% ipython --no-banner

In [1]: import numpy as np

In [2]: import numpy.linalg as la

In [3]: np.set_printoptions(precision=3, suppress=True, linewidth=120)

In [4]: mat = np.loadtxt("data.csv", delimiter=",")

In [5]: mat
Out[5]: 
array([[ 0., -1.],
       [ 0.,  0.]])

In [6]: # row 0 is much longer than the rest

In [7]: mat.sum(axis=1)
Out[7]: array([-1.,  0.])

In [8]: mat.sum(axis=0)
Out[8]: array([ 0., -1.])

In [9]: la.matrix_rank(mat)
Out[9]: np.int64(1)

In [10]: np.abs(mat).max()
Out[10]: np.float64(1.0)

In [11]: mat.mean(axis=0)
Out[11]: array([ 0. , -0.5])

In [12]: la.pinv(mat)
Out[12]: 
array([[ 0.,  0.],
       [-1.,  0.]])

In [13]: mat @ mat.T
Out[13]: 
array([[1., 0.],
       [0., 0.]])

In [14]: la.norm(mat, axis=0)
Out[14]: array([0., 1.])

In [15]: la.cond(mat) > 100
Out[15]: np.True_

In [16]: round(float(la.norm(mat, 2) / la.norm(mat)), 3)
Out[16]: 1.0

In [17]: [round(float(x), 3) for x in la.svd(mat, compute_uv=False)[:3]]
Out[17]: [1.0, 0.0]

In [18]: np.argsort(-la.norm(mat, axis=0).round(6), kind="stable")[:3]
Out[18]: array([1, 0])

In [19]: la.matrix_rank(mat, rtol=0.1)
Out[19]: np.int64(1)

In [20]: left, sig, Vt = la.svd(mat)

In [21]: evecs = Vt[:(sig > 1e-8).sum()]

In [22]: rng = np.random.default_rng(982)

In [23]: vec = mat[1] + 5 * mat[0] + rng.integers(2) * np.eye(2)[1]

In [24]: vec
Out[24]: array([ 0., -4.])

In [25]: np.round(la.norm(vec - evecs.T @ evecs @ vec), 3)
Out[25]: np.float64(0.0)

In [26]: la.matrix_rank(np.vstack([mat, vec]))
Out[26]: np.int64(1)

In [27]: la.matrix_power(mat, 3)
Out[27]: 
array([[0., 0.],
       [0., 0.]])

In [28]: mat @ mat
Out[28]: 
array([[0., 0.],
       [0., 0.]])

In [29]: (mat - mat.T) / 2
Out[29]: 
array([[ 0. , -0.5],
       [ 0.5,  0. ]])

In [30]: np.sort(np.abs(la.eigvals(mat)))
Out[30]: array([0., 0.])

In [31]: np.allclose(mat, mat.T)
Out[31]: False

In [32]: np.allclose(mat @ mat.T, mat.T @ mat)
Out[32]: False

In [33]: K = np.load("test7.npy")

In [34]: K
Out[34]: 
array([[-0.478, -0.997,  0.995, -0.438,  0.572],
       [-0.958,  1.   , -0.978,  0.691,  0.992],
       [ 0.414,  0.414, -0.363,  0.629, -0.951],
       [-0.862,  0.08 ,  0.354, -0.917,  1.   ],
       [-0.178,  0.818,  0.537,  0.962, -0.996],
       [-0.77 ,  0.834,  0.291,  0.178,  0.887],
       [ 0.119, -0.979,  0.995,  0.943, -0.999],
       [ 0.84 , -0.883, -0.943, -0.974,  0.96 ],
       [ 0.178, -0.778,  0.867,  0.726, -0.978],
       [-0.675,  0.985,  0.327,  0.97 , -0.967],
       [ 0.977, -0.997, -0.67 , -0.905, -0.843],
       [-0.814,  1.   , -0.969,  0.851,  0.598],
       [ 0.834, -0.997,  0.291, -0.907,  0.207],
       [ 0.38 , -0.986,  0.964,  0.47 , -0.976],
       [-0.617,  0.999, -0.91 ,  0.892, -0.47 ],
       [-0.954,  1.   ,  0.282,  0.986, -0.629],
       [ 0.197, -0.979,  0.969,  0.478, -0.956],
       [-0.235, -0.629,  0.95 ,  0.864, -0.98 ],
       [-0.898,  0.999, -0.07 ,  0.973, -0.696],
       [-0.327,  0.282,  0.735,  0.811, -0.912],
       [ 0.462, -0.862, -0.11 , -0.721,  0.551],
       [-0.753,  0.726,  0.711,  0.635,  0.217],
       [ 0.178,  0.371, -0.558, -0.119,  0.09 ],
       [ 0.993, -1.   ,  0.972, -0.935, -0.995],
       [-0.984,  0.997,  0.872,  0.941,  0.762],
       [ 0.653,  0.67 , -0.999, -0.993,  1.   ],
       [-0.291,  0.653, -0.716, -0.686,  0.975],
       [-0.675,  0.981, -0.711,  0.197,  0.892]])

In [35]: q, evecs = la.qr(K[:, :1])[0], la.qr(K[:, 1:])[0]

In [36]: sig = la.svd(q.T @ evecs, compute_uv=False)

In [37]: round(float(la.norm(q @ q.T - evecs @ evecs.T, 2)), 3)
Out[37]: 1.0

In [38]: M2 = np.c_[K[:, :4] @ np.array([[-4, 4, 2, 4], [7, 5, -5, -3], [-4, -9, 4, -7], [7, -1, 2, -8]]), np.array([2, -8, 8, 5, 3, 8, -3, 7, 7, -8, 0, -1, -3, 9, 6, 1, 4, 8, 7, -8, 8, -4, -1, -6, 2, 9, 3, 1])]

In [39]: M2
Out[39]: 
array([[-12.113, -15.414,   7.133,  -2.382,   2.   ],
       [ 19.581,   9.279,  -9.446,  -5.514,  -8.   ],
       [  7.097,   6.364,  -1.436,  -2.077,   8.   ],
       [ -3.827,  -5.317,  -2.542,   1.17 ,   5.   ],
       [ 11.024,  -2.417,  -0.374, -14.621,   3.   ],
       [  9.   ,  -1.707,  -4.19 ,  -9.043,   8.   ],
       [ -4.708, -14.317,  10.999, -11.096,  -3.   ],
       [-12.587,   8.406,   0.375,  20.402,   7.   ],
       [ -4.544, -11.707,   9.166,  -8.831,   7.   ],
       [ 15.077,  -1.688,  -3.027, -15.704,  -8.   ],
       [-14.542,   5.858,   2.449,  18.829,   0.   ],
       [ 20.089,   9.614,  -8.802,  -6.281,  -1.   ],
       [-17.828,  -3.361,   6.003,  11.546,  -3.   ],
       [ -8.988, -12.556,  10.486,  -6.03 ,   9.   ],
       [ 19.345,   9.825,  -8.085,  -6.231,   6.   ],
       [ 16.59 ,  -2.34 ,  -3.808, -16.678,   1.   ],
       [ -8.171, -13.306,  10.121,  -6.882,   4.   ],
       [ -1.215, -13.499,   8.203, -12.615,   8.   ],
       [ 17.676,   1.06 ,  -5.125, -13.883,   7.   ],
       [  6.019,  -7.324,   2.498, -13.787,  -8.   ],
       [-12.489,  -0.751,   3.352,  10.972,   8.   ],
       [  9.695,  -6.416,  -1.022, -15.247,  -4.   ],
       [  3.284,   7.708,  -3.969,   4.457,  -1.   ],
       [-21.405,  -8.841,   9.004,   7.648,  -6.   ],
       [ 14.014,  -7.74 ,  -1.583, -20.559,   2.   ],
       [ -0.877,  15.946,  -8.026,  15.539,   9.   ],
       [  3.797,   9.231,  -8.083,   7.377,   3.   ],
       [ 13.79 ,   8.407,  -8.705,  -2.242,   1.   ]])

In [40]: la.matrix_rank(M2)
Out[40]: np.int64(5)

In [41]: la.norm(la.qr(K)[0].T @ M2, axis=0) ** 2 / ((M2 ** 2).sum(axis=0) + 1e-12)
Out[41]: array([1.   , 1.   , 1.   , 1.   , 0.027])
